% ipython --no-banner

In [1]: import numpy as np

In [2]: np.set_printoptions(suppress=True, linewidth=140)

In [3]: def rd(a):
   ...:     return np.round(a, 2) + 0
   ...: 

In [4]: mat = np.loadtxt("case9.csv", delimiter=",")

In [5]: print(mat)
[[-1.  0.  1.  2.]
 [ 3.  4.  5.  6.]
 [ 7.  8.  9. 10.]]

In [6]: rng = np.random.default_rng(38)

In [7]: other = mat + rng.integers(-2, 3, (3, 2)) @ rng.integers(-2, 3, (2, 4))

In [8]: print(other)
[[-1. -1.  3.  0.]
 [ 5.  5.  7.  2.]
 [ 5.  5. 11. 10.]]

In [9]: print(rd(np.linalg.svd(other - mat, compute_uv=False)))
[5.53 4.51 0.  ]

In [10]: print(other - mat)
[[ 0. -1.  2. -2.]
 [ 2.  1.  2. -4.]
 [-2. -3.  2.  0.]]

In [11]: print(np.linalg.matrix_rank(other - mat, tol=1e-8))
2

In [12]: print(np.abs(other - mat).sum(axis=1))
[5. 9. 7.]

In [13]: feats = np.load("sample15.npy")

In [14]: print(feats)
[[ 1 -2  4 -8]
 [ 1 -1  1 -1]
 [ 1  0  0  0]
 [ 1  1  1  1]]

In [15]: # row 0 is much longer than the rest

In [16]: x0 = np.array([2, -5, 0, 0])

In [17]: target = feats @ x0

In [18]: print(target)
[12  7  2 -3]

In [19]: print(rd(np.linalg.solve(feats, target + feats[:, 3])))
[ 2. -5.  0.  1.]

In [20]: print(rd(np.linalg.solve(feats, feats[:, 0])))
[1. 0. 0. 0.]

In [21]: print(rd(np.linalg.solve(feats, target)))
[ 2. -5.  0.  0.]

In [22]: print(rd(np.linalg.solve(feats, -2 * target)))
[-4. 10.  0.  0.]

In [23]: def softmax(z):
    ...:     e = np.exp(z - z.max(axis=-1, keepdims=True))
    ...:     return e / e.sum(axis=-1, keepdims=True)
    ...: 

In [24]: print(rd(softmax(feats[2] + 5)))
[0.48 0.17 0.17 0.17]

In [25]: print(rd(softmax(feats[2])))
[0.48 0.17 0.17 0.17]

In [26]: print(rd(softmax(feats).sum(axis=1)))
[1. 1. 1. 1.]

In [27]: print(rd(softmax(10 * feats[2])))
[1. 0. 0. 0.]

In [28]: att = feats @ feats.T / np.sqrt(4)

In [29]: print(rd(softmax(att)))
[[1.   0.   0.   0.  ]
 [0.99 0.   0.   0.  ]
 [0.25 0.25 0.25 0.25]
 [0.01 0.1  0.16 0.73]]

In [30]: print(softmax(att).round(6).argmax(axis=1))
[0 0 0 3]

In [31]: O, _ = np.linalg.qr(np.array([[0.6, -0.6, 0.6, -1.5],
    ...:     [-1.5, -2.1, 1.4, -0.7],
    ...:     [-1.2, -0.1, 0.3, 1.0],
    ...:     [-0.8, -0.6, 0.8, 1.8]]))

In [32]: K = 4 * O

In [33]: print(rd(K))
[[-1.11 -2.52 -2.19 -1.91]
 [ 2.77 -2.48  1.48 -0.03]
 [ 2.22  1.87 -1.07 -2.54]
 [ 1.48 -0.05 -2.81  2.43]]

In [34]: proj = np.triu(np.array([[0, 0, 1, 2], [2, 2, 3, 0], [2, 0, 2, 1], [1, 3, 3, 3]]), 1) + np.eye(4)

In [35]: other = proj @ feats @ np.linalg.inv(proj)

In [36]: print(rd(np.linalg.det(other)))
12.0

In [37]: print(rd(np.poly(other)))
[ 1. -1.  6. 22. 12.]

In [38]: print(np.linalg.matrix_rank(other))
4

In [39]: print(rd(K.T @ K))
[[16.  0.  0.  0.]
 [ 0. 16.  0.  0.]
 [ 0.  0. 16.  0.]
 [ 0.  0.  0. 16.]]

In [40]: print(rd(np.linalg.pinv(K)))
[[-0.07  0.17  0.14  0.09]
 [-0.16 -0.15  0.12  0.  ]
 [-0.14  0.09 -0.07 -0.18]
 [-0.12  0.   -0.16  0.15]]

In [41]: X = np.array([[0.0, -2.0, 1.0], [-2.0, 0.0, 0.0], [1.0, 0.0, 0.0]])

In [42]: # rows and columns are dependent

In [43]: vals, V = np.linalg.eigh(X)

In [44]: x0 = np.array([2, -1, 0])

In [45]: print((np.sign(V[:, -1].round(6)) == np.sign(V[0, -1].round(6))).astype(int))
[1 0 1]

In [46]: print(x0 @ X @ x0 / (x0 @ x0), rd(vals[0]), rd(vals[-1]))
1.6 -2.24 2.24

In [47]: print(rd(V * np.maximum(vals, 0) @ V.T))
[[ 1.12 -1.    0.5 ]
 [-1.    0.89 -0.45]
 [ 0.5  -0.45  0.22]]

In [48]: r0 = np.array([0, 0, 5, 5])

In [49]: r1 = np.array([4, 5, 3, 5])

In [50]: F = np.outer(r0, r1)

In [51]: print(F)
[[ 0  0  0  0]
 [ 0  0  0  0]
 [20 25 15 25]
 [20 25 15 25]]

In [52]: # rows 0 and 1 are equal

In [53]: G = F.T @ F

In [54]: print(np.trace(G), (F ** 2).sum())
3750 3750

In [55]: print(G)
[[ 800 1000  600 1000]
 [1000 1250  750 1250]
 [ 600  750  450  750]
 [1000 1250  750 1250]]

In [56]: print(rd(np.linalg.eigvalsh(G)[::-1]))
[3750.    0.    0.    0.]
